$ python3 -q
>>> import numpy as np
>>> from numpy import linalg as LA
>>> np.set_printoptions(suppress=True, linewidth=140)
>>> A = np.load("m.npy")
>>> A
array([[-9,  2],
       [-1,  1]])
>>> Uu, s, Vh = LA.svd(A)
>>> np.argmax(s[:-1] / (s[1:] + 1e-6)) + 1
np.int64(1)
>>> s.round(1)
array([9.3, 0.8])
>>> B = Uu[:, :1] @ np.diag(s[:1]) @ Vh[:1]
>>> round(float(np.abs(A - B).max()), 1)
0.7
>>> round(LA.norm(A - B) / LA.norm(A), 1)
np.float64(0.1)
>>> LA.matrix_rank(B)
np.int64(1)
>>> LA.matrix_rank(A, rtol=0.05)
np.int64(2)
>>> np.round(LA.norm(A - B, 2), 1), round(float(s[1]), 1)
(np.float64(0.8), 0.8)
>>> B.round(1)
array([[-9. ,  2.1],
       [-1.2,  0.3]])
>>> np.round(B @ LA.pinv(B) @ B, 1)
array([[-9. ,  2.1],
       [-1.2,  0.3]])
>>> np.abs(np.diag(LA.qr(B)[1])) > 1e-9
array([ True, False])
>>> LA.lstsq(B[:-1].T, B[-1])[2]
np.int32(1)
>>> A.mean(axis=0)
array([-5. ,  1.5])
>>> A.sum(axis=1)
array([-7,  0])
>>> np.diff(A, axis=0)
array([[ 8, -1]])
>>> np.abs(A).max()
np.int64(9)
>>> LA.matrix_rank(A)
np.int64(2)
>>> A.sum(axis=0)
array([-10,   3])
>>> round(LA.norm(A), 1)
np.float64(9.3)
>>> np.unravel_index(np.abs(A).argmax(), A.shape)
(np.int64(0), np.int64(0))
>>> np.round(LA.svd(A, compute_uv=False), 1)
array([9.3, 0.8])
>>> E = np.load("dump.npy")
>>> E
array([[ 40.6,   0.2,  19.4,  20. , -21.4,  -0.4],
       [ 41.1,   0.4,  21.3,  20.7, -19.4,  -0.3],
       [ 40.9,  -1.8,  18. ,  19.1, -19.6,  -0.2],
       [ 39.5,  -0.1,  20.9,  19.9, -20.9,   0.1],
       [ 39.9,  -0.2,  19.4,  19.7, -20.4,   0. ],
       [ 40.5,  -1.2,  19.8,  20.9, -21.8,  -0.9],
       [ 41.7,  -0.2,  20.4,  20.3, -19.9,   0.1],
       [ 38.9,  -0.1,  20.7,  18.4, -18.8,  -1. ],
       [ 40. ,  -0.5,  19.4,  19.6, -20.6,   1.2],
       [ 40.2,  -1.1,  21. ,  20.2, -18.8,  -0.2],
       [ 38.1,  -0.6,  20.9,  20.8, -19.2,   0.6],
       [ 40.5,   0.4,  19.8,  21.1, -21.4,   0.2],
       [ 39.4,  -0.7,  19.1,  20.5, -19.9,  -1.7],
       [ 39.5,   0.7,  21.6,  22.1, -19.9,   1.7],
       [ 40.6,   1. ,  19.7,  20.5, -21.9,   1.3],
       [ 39.1,  -0.3,  19.5,  19.2, -21.4,   1.4],
       [ 38.6,  -0.6,  20.3,  20.8, -19. ,  -1.3],
       [ 38.9,  -1.3,  20. ,  20.3, -20.5,   0.2],
       [ 40. ,  -0.1,  21. ,  21.5, -20.1,  -1.8],
       [ 39.7,  -1. ,  19. ,  20.7, -20.6,  -0.9],
       [ 41.7,  -0.8,  20.6,  21. , -19.5,   0.2],
       [ 39.7,  -0.8,  19.4,  19.4, -22.7,  -0.2],
       [ 41. ,  -0.3,  19.8,  20.4, -21.3,  -0.3],
       [ 40.6,  -1.1,  18.9,  20.2, -19. ,   0. ],
       [ 41.4,   1.1,  19.1,  21.3, -19.4,  -1.4],
       [ 38.6,   0. ,  20.7,  20.6, -20.8,  -0.9],
       [ 41.1,   0.1,  19.3,  20.8, -19.8,  -0.5],
       [ 40. ,  -1.6,  20.4,  19.8, -18.4,  -0.6],
       [ 40.7,   0.4,  18.9,  21.3, -21. ,  -0.5],
       [ 39.5,  -0.7,  20.3,  20.3, -19.9,  -0.6],
       [ 40.7,   1.7,  19.4,  20.8, -19.3,  -0.4],
       [ 40.2,   0.6,  21.3,  20.3, -19.5,   0.7]])
>>> cov = np.cov(E, rowvar=False)
>>> cov.round(1) + 0
array([[ 0.9,  0.2, -0.2,  0.1,  0. ,  0. ],
       [ 0.2,  0.6,  0.1,  0.2, -0.1,  0.1],
       [-0.2,  0.1,  0.7,  0.2,  0.3,  0.1],
       [ 0.1,  0.2,  0.2,  0.6,  0. , -0.1],
       [ 0. , -0.1,  0.3,  0. ,  1.1, -0.2],
       [ 0. ,  0.1,  0.1, -0.1, -0.2,  0.7]])
>>> cov.shape
(6, 6)
>>> np.round(LA.eigvalsh(cov)[::-1], 1)
array([1.3, 1.1, 1. , 0.6, 0.4, 0.3])
>>> np.round(np.polyfit(E[:, 1], E[:, 0], 1), 1)
array([ 0.3, 40.2])
>>> round(float(np.corrcoef(E[:, 1], E[:, 0])[0, 1]), 1)
0.2
>>> vec = np.array([2, 0, 2, 1, 0, 1])
>>> target = E @ vec
>>> np.round(LA.solve(E.T @ E, E.T @ target), 1) + 0
array([2., 0., 2., 1., 0., 1.])
>>> np.round(LA.pinv(E) @ E, 1) + 0
array([[1., 0., 0., 0., 0., 0.],
       [0., 1., 0., 0., 0., 0.],
       [0., 0., 1., 0., 0., 0.],
       [0., 0., 0., 1., 0., 0.],
       [0., 0., 0., 0., 1., 0.],
       [0., 0., 0., 0., 0., 1.]])
>>> rng = np.random.default_rng(465)
>>> target = target + 0.1 * rng.normal(size=32)
>>> target.round(1)
array([139.6, 145.3, 137. , 140.9, 138.2, 140.6, 144.7, 136.6, 139.8, 142.4, 139.4, 141.9, 135.8, 146. , 142.5, 137.7, 137.3, 138.3, 141.8,
       137.2, 145.9, 137.4, 141.6, 139.2, 141. , 138.3, 141.1, 139.8, 140. , 139.3, 140.6, 143.9])
>>> coef, *_ = LA.lstsq(E, target)
>>> round(LA.norm(target - E @ coef), 1)
np.float64(0.4)
>>> coef.round(1) + 0
array([2., 0., 2., 1., 0., 1.])
>>> coef.round()
array([ 2., -0.,  2.,  1.,  0.,  1.])
>>> [round(float(LA.norm(LA.solve(E.T @ E + lam * np.eye(6), E.T @ target))), 2) for lam in (0, 1, 10, 100)]
[3.16, 3.13, 2.94, 2.67]
>>> d = LA.norm(E[:, None] - E[None], axis=-1)
>>> np.flatnonzero(d[16] < d.mean() / 2)
array([16])
>>> np.unravel_index(d.round(6).argmax(), d.shape)
(np.int64(2), np.int64(13))
>>> d.shape
(32, 32)
>>> LA.matrix_rank(d ** 2)
np.int64(8)
>>> (d + 1e9 * np.eye(32)).round(6).argmin(axis=1)
array([22, 31, 23, 25,  8, 22, 20, 27,  4, 27, 17, 22, 19, 31, 11,  8, 29, 29, 29, 12,  6,  0,  0,  2, 30,  3, 28,  9, 11, 17, 24,  1])
>>> m1 = np.array([[6.0, 1.0, 1.0], [1.0, 6.0, 1.0], [1.0, 1.0, 6.0]])
>>> round(LA.det(m1[::-1]), 1)
np.float64(-200.0)
>>> np.einsum("ij,ji->", m1, m1)
np.float64(114.0)
>>> np.kron(np.eye(2, dtype=int), m1)
array([[6., 1., 1., 0., 0., 0.],
       [1., 6., 1., 0., 0., 0.],
       [1., 1., 6., 0., 0., 0.],
       [0., 0., 0., 6., 1., 1.],
       [0., 0., 0., 1., 6., 1.],
       [0., 0., 0., 1., 1., 6.]])
